% python3 -q
>>> import numpy as np
>>> from numpy import linalg as LA
>>> np.set_printoptions(suppress=True, linewidth=140)
>>> def rd(a):
...     return np.round(a, 3) + 0
... 
>>> F = np.load("x.npy")
>>> print(F)
[[-0.878 -1.208  1.122  1.037]
 [-0.9   -1.3    1.1    1.   ]
 [ 1.1   -0.4    0.3   -0.9  ]
 [ 0.7    0.2    1.6   -0.4  ]
 [ 0.5    1.4   -1.3   -2.1  ]
 [ 1.2    1.8   -0.4   -0.5  ]
 [ 1.    -1.     1.3    0.9  ]]
>>> x = np.array([-3, 1, -5, 2])
>>> rhs = F @ x
>>> print(rd(LA.solve(F.T @ F, F.T @ rhs)))
[-3.  1. -5.  2.]
>>> print(rd(LA.pinv(F) @ F))
[[1. 0. 0. 0.]
 [0. 1. 0. 0.]
 [0. 0. 1. 0.]
 [0. 0. 0. 1.]]
>>> print(rd(rhs))
[ -2.11  -2.1   -7.   -10.7    2.2   -0.8   -8.7 ]
>>> rng = np.random.default_rng(61)
>>> rhs = rhs + 0.1 * rng.normal(size=7)
>>> print(rd(rhs))
[ -2.167  -2.206  -6.894 -10.813   2.022  -0.735  -8.616]
>>> b, *_ = LA.lstsq(F, rhs)
>>> print(rd(b))
[-2.858  0.946 -5.105  2.111]
>>> print(b.round())
[-3.  1. -5.  2.]
>>> print(rd(LA.norm(rhs - F @ b)))
0.131
>>> print([round(float(LA.norm(LA.solve(F.T @ F + lam * np.eye(4), F.T @ rhs))), 2) for lam in (0, 1, 10, 100)])
[6.29, 5.28, 2.42, 0.41]
>>> print(rd(F.T @ (rhs - F @ b)))
[0. 0. 0. 0.]
>>> T = np.stack([F, 2 * F, F[::-1]])
>>> print(LA.matrix_rank(T))
[4 4 4]
>>> print(rd(np.einsum("bij,cij->bc", T, T)))
[[ 32.694  65.389   2.954]
 [ 65.389 130.778   5.908]
 [  2.954   5.908  32.694]]
>>> proj = F @ LA.solve(F.T @ F, F.T)
>>> print(rd(np.diag(proj)))
[0.274 0.278 0.649 0.881 0.587 0.687 0.644]
>>> print(LA.matrix_rank(np.eye(7) - proj))
3
>>> E = np.arange(18).reshape(3, 6) + 4
>>> print(E)
[[ 4  5  6  7  8  9]
 [10 11 12 13 14 15]
 [16 17 18 19 20 21]]
>>> T = np.stack([E, 3 * E, E[::-1]])
>>> print(np.einsum("bij,cij->bc", T, T))
[[ 3297  9891  2433]
 [ 9891 29673  7299]
 [ 2433  7299  3297]]
>>> Uu, sig, Vt = LA.svd(E)
>>> print(rd(sig))
[57.359  2.626  0.   ]
>>> print(np.argmax(sig[:-1] / (sig[1:] + 1e-6)) + 1)
2
>>> out = Uu[:, :2] @ np.diag(sig[:2]) @ Vt[:2]
>>> print(rd(out))
[[ 4.  5.  6.  7.  8.  9.]
 [10. 11. 12. 13. 14. 15.]
 [16. 17. 18. 19. 20. 21.]]
>>> out = np.c_[F[:, :2] @ np.array([[3, -1], [3, 3]]), np.array([-6, 0, -3, 1, -5, 2, 2])]
>>> print(rd(out))
[[-6.258 -2.746 -6.   ]
 [-6.6   -3.     0.   ]
 [ 2.1   -2.3   -3.   ]
 [ 2.7   -0.1    1.   ]
 [ 5.7    3.7   -5.   ]
 [ 9.     4.2    2.   ]
 [ 0.    -4.     2.   ]]
>>> print(rd(LA.lstsq(F, out[:, 0])[0]))
[3. 3. 0. 0.]
>>> print(LA.matrix_rank(np.c_[F, out]))
5
>>> proj = out @ LA.solve(out.T @ out, out.T)
>>> print(rd(LA.eigvalsh(proj)))
[0. 0. 0. 0. 1. 1. 1.]
>>> print(rd(proj @ out[:, 1]))
[-2.746 -3.    -2.3   -0.1    3.7    4.2   -4.   ]
>>> print(rd(np.diag(proj)))
[0.56  0.217 0.562 0.093 0.597 0.406 0.565]
>>> print(LA.matrix_rank(np.eye(7) - proj))
4
>>> print(rd((np.eye(7) - proj) @ out))
[[0. 0. 0.]
 [0. 0. 0.]
 [0. 0. 0.]
 [0. 0. 0.]
 [0. 0. 0.]
 [0. 0. 0.]
 [0. 0. 0.]]
>>> m1 = np.load("layer6.npy")
>>> print(rd(m1))
[[-0.113  0.644 -0.708 -0.262 -0.05   0.02 ]
 [-0.169  0.066  0.058 -0.086  0.953  0.22 ]
 [-0.056 -0.064 -0.117  0.07   0.23  -0.96 ]
 [-0.169 -0.757 -0.593 -0.179  0.014  0.123]
 [-0.901  0.061  0.063  0.398 -0.14   0.036]
 [ 0.338  0.022 -0.356  0.853  0.131  0.115]]
>>> out = LA.invert(m1)
Traceback (most recent call last):
  File "<python-input-47>", line 1, in <module>
    out = LA.invert(m1)
          ^^^^^^^^^
AttributeError: module 'numpy.linalg' has no attribute 'invert'
>>> out = LA.inv(m1)
>>> print(rd(LA.det(m1) * out))
[[ 0.113  0.169  0.056  0.169  0.901 -0.338]
 [-0.644 -0.066  0.064  0.757 -0.061 -0.022]
 [ 0.708 -0.058  0.117  0.593 -0.063  0.356]
 [ 0.262  0.086 -0.07   0.179 -0.398 -0.853]
 [ 0.05  -0.953 -0.23  -0.014  0.14  -0.131]
 [-0.02  -0.22   0.96  -0.123 -0.036 -0.115]]
>>> print(rd(LA.inv(out)))
[[-0.113  0.644 -0.708 -0.262 -0.05   0.02 ]
 [-0.169  0.066  0.058 -0.086  0.953  0.22 ]
 [-0.056 -0.064 -0.117  0.07   0.23  -0.96 ]
 [-0.169 -0.757 -0.593 -0.179  0.014  0.123]
 [-0.901  0.061  0.063  0.398 -0.14   0.036]
 [ 0.338  0.022 -0.356  0.853  0.131  0.115]]
>>> print(rd(LA.cond(m1)))
1.0
>>> print(rd(LA.det(m1) * LA.det(out)))
1.0
>>> x = np.array([1, -3, 3, 1, 0, -2])
>>> print(rd(np.einsum("ij,j->i", m1, x)))
[-4.469 -0.719  1.772 -0.102 -0.572 -0.172]
>>> print(rd(m1 @ x))
[-4.469 -0.719  1.772 -0.102 -0.572 -0.172]
>>> print(LA.norm(m1 @ x) <= LA.norm(m1, 2) * LA.norm(x) + 1e-9)
True
>>> print(np.sign((m1 @ x).round(6)))
[-1. -1.  1. -1. -1. -1.]
>>> print(rd(m1 @ np.ones(6)))
[-0.469  1.042 -0.898 -1.561 -0.483  1.104]
